>>> import numpy as np
>>> np.set_printoptions(precision=2, suppress=True, linewidth=140)
>>> def rnd(a):
...     return np.round(a, 2) + 0
... 
>>> feats = np.array([[0.3, -1.0, 0.0, 0.0, -1.0, -1.0, 0.0],
...     [-1.0, 1.3, 2.0, 0.0, 2.0, -2.0, 1.0],
...     [-2.0, 1.0, 0.3, -1.0, 1.0, 0.0, 0.0],
...     [0.0, 1.0, 0.0, 2.3, 0.0, 0.0, -2.0],
...     [-2.0, 1.0, -2.0, -1.0, -0.7, 2.0, 0.0],
...     [1.0, -1.0, 1.0, 1.0, 0.0, 1.3, 0.0],
...     [0.0, -1.0, 0.0, 0.0, -1.0, -1.0, 0.3]])
>>> np.linalg.cond(feats) > 100
np.False_
>>> np.linalg.matrix_rank(feats, rtol=0.1)
np.int64(6)
>>> print(np.argsort(-np.linalg.norm(feats, axis=0).round(6), kind="stable")[:3])
[5 0 2]
>>> round(np.log10(np.linalg.cond(feats)))
2
>>> x0 = np.array([2, -2, 0, -3, 0, -1, 1])
>>> target = feats @ x0
>>> rnd(target)
array([  3.6,  -1.6,  -3. , -10.9,  -5. ,  -0.3,   3.3])
>>> rnd(np.linalg.solve(feats, 5 * target))
array([ 10., -10.,   0., -15.,   0.,  -5.,   5.])
>>> rnd(np.linalg.solve(feats, target))
array([ 2., -2.,  0., -3.,  0., -1.,  1.])
>>> rnd(np.linalg.solve(feats, feats[:, 2]))
array([0., 0., 1., 0., 0., 0., 0.])
>>> rnd(np.linalg.solve(feats.T, feats[1]))
array([0., 1., 0., 0., 0., 0., 0.])
>>> O, Rm = np.linalg.qr(feats)
>>> rnd(np.trace(O @ O.T))
np.float64(7.0)
>>> rnd(np.abs(np.diag(Rm)))
array([3.18, 1.84, 2.81, 1.96, 0.44, 1.09, 0.51])
>>> rnd(O @ Rm)
array([[ 0.3, -1. ,  0. ,  0. , -1. , -1. ,  0. ],
       [-1. ,  1.3,  2. ,  0. ,  2. , -2. ,  1. ],
       [-2. ,  1. ,  0.3, -1. ,  1. ,  0. ,  0. ],
       [ 0. ,  1. ,  0. ,  2.3,  0. ,  0. , -2. ],
       [-2. ,  1. , -2. , -1. , -0.7,  2. ,  0. ],
       [ 1. , -1. ,  1. ,  1. ,  0. ,  1.3,  0. ],
       [ 0. , -1. ,  0. ,  0. , -1. , -1. ,  0.3]])
>>> print(rnd(abs(Rm[0, 0])), rnd(np.linalg.norm(feats[:, 0])))
3.18 3.18
>>> out = np.array([[8, 4], [1, 6], [4, 3], [3, 4], [4, 1], [1, 6], [9, 3]])
>>> np.linalg.matrix_rank(feats @ out)
np.int64(2)
>>> np.linalg.matrix_rank(np.vstack([feats, out.T]))
np.int64(7)
>>> rnd(np.einsum("ik,kj->ji", feats, out))
array([[ -3.6,  16.3, -12.8, -10.1, -26.8,  15.3,  -3.3],
       [-11.8,   2.8,  -4.1,   9.2,  -0.7,  12.8, -12.1]])
>>> rnd(np.einsum("ij->j", feats))
array([-3.7,  1.3,  1.3,  1.3,  0.3, -0.7, -0.7])
>>> U, sv, vt = np.linalg.svd(feats)
>>> np.argmax(sv[:-1] / (sv[1:] + 1e-6)) + 1
np.int64(6)
>>> out = U[:, :6] @ np.diag(sv[:6]) @ vt[:6]
>>> rnd(np.linalg.norm(feats - out, 2)), rnd(sv[6])
(np.float64(0.07), np.float64(0.07))
>>> print(rnd(np.abs(feats - out).max()))
0.03
>>> m1 = np.arange(24).reshape(8, 3) + 4
>>> m1
array([[ 4,  5,  6],
       [ 7,  8,  9],
       [10, 11, 12],
       [13, 14, 15],
       [16, 17, 18],
       [19, 20, 21],
       [22, 23, 24],
       [25, 26, 27]])
>>> # rank 2
>>> m1.sum(axis=0)
array([116, 124, 132])
>>> m1.shape
(8, 3)
>>> rnd(np.linalg.norm(m1))
np.float64(83.16)
>>> np.count_nonzero(m1)
np.int64(24)
>>> rnd(np.linalg.svd(m1, compute_uv=False))
array([83.15,  1.62,  0.  ])
>>> A = np.array([[-3, 2, 3, 0, 3, 2, -2],
...     [3, 3, 2, 0, 2, 0, 3],
...     [1, 1, -2, -1, -2, 2, -3],
...     [-2, 0, -2, 1, 1, 2, -3],
...     [2, 2, -2, 0, 1, -2, 1],
...     [-1, 3, 1, 2, 0, -1, 3],
...     [0, 0, 3, 2, 1, 3, 1]])
>>> A
array([[-3,  2,  3,  0,  3,  2, -2],
       [ 3,  3,  2,  0,  2,  0,  3],
       [ 1,  1, -2, -1, -2,  2, -3],
       [-2,  0, -2,  1,  1,  2, -3],
       [ 2,  2, -2,  0,  1, -2,  1],
       [-1,  3,  1,  2,  0, -1,  3],
       [ 0,  0,  3,  2,  1,  3,  1]])
>>> rnd(np.linalg.norm(A[4], 1)), rnd(np.linalg.norm(A[4], np.inf))
(np.float64(10.0), np.float64(2.0))
>>> rnd(np.linalg.norm(A, axis=1))
array([6.24, 5.92, 4.9 , 4.8 , 4.24, 5.  , 4.9 ])
>>> A[4] @ A[0]
np.int64(-11)
>>> rnd(np.linalg.norm(A) ** 2 / np.linalg.norm(A, 2) ** 2)
np.float64(2.55)
>>> X = np.load("w.npy")
>>> X
array([[  3.37, -22.92, -39.9 ],
       [ 15.19,  24.42, -10.73],
       [-15.44,  -2.08,  -6.95],
       [  9.41, -18.06,  16.13],
       [ -9.99,  12.21, -10.65],
       [ -3.52,  -2.42,  10.45],
       [-15.93, -18.38, -17.62],
       [-19.1 ,  10.7 ,  -8.75],
       [ 18.31,  16.59,  17.16],
       [-19.92,   3.06, -11.29],
       [  4.19,  -0.7 ,   3.4 ],
       [-18.69,  -2.44,  10.57],
       [ 19.06,  15.51,   0.32],
       [ 10.64,  -7.42,  -2.16],
       [ -4.99,  16.51,   0.74],
       [ -7.9 ,   1.15,  -3.73],
       [ -0.31,  -1.05,   5.94],
       [ 14.96,  -3.64,  -0.47],
       [ -5.77, -18.86,  -0.25],
       [ 19.13,   8.41,   3.05],
       [ -9.89, -18.17,   7.08],
       [ -1.23, -11.87, -28.96],
       [ 15.38,  29.01,  14.57],
       [ -9.73,  -2.74,   1.43],
       [ -7.77,  -3.98, -13.49],
       [ 39.79,  20.41,  -4.52],
       [ -5.22, -41.57, -24.54],
       [  3.61,   2.66, -22.3 ],
       [  3.27,   0.63,  -9.67]])
>>> O, vecs = np.linalg.qr(X[:, :2])[0], np.linalg.qr(X[:, 2:])[0]
>>> sv = np.linalg.svd(O.T @ vecs, compute_uv=False)
>>> rnd(np.linalg.norm(O @ O.T - vecs @ vecs.T, 2))
np.float64(1.0)
>>> rnd(sv)
array([0.37])
>>> rnd(np.degrees(np.arccos(sv.clip(0, 1))))
array([68.59])
>>> (sv > 0.9).sum()
np.int64(0)
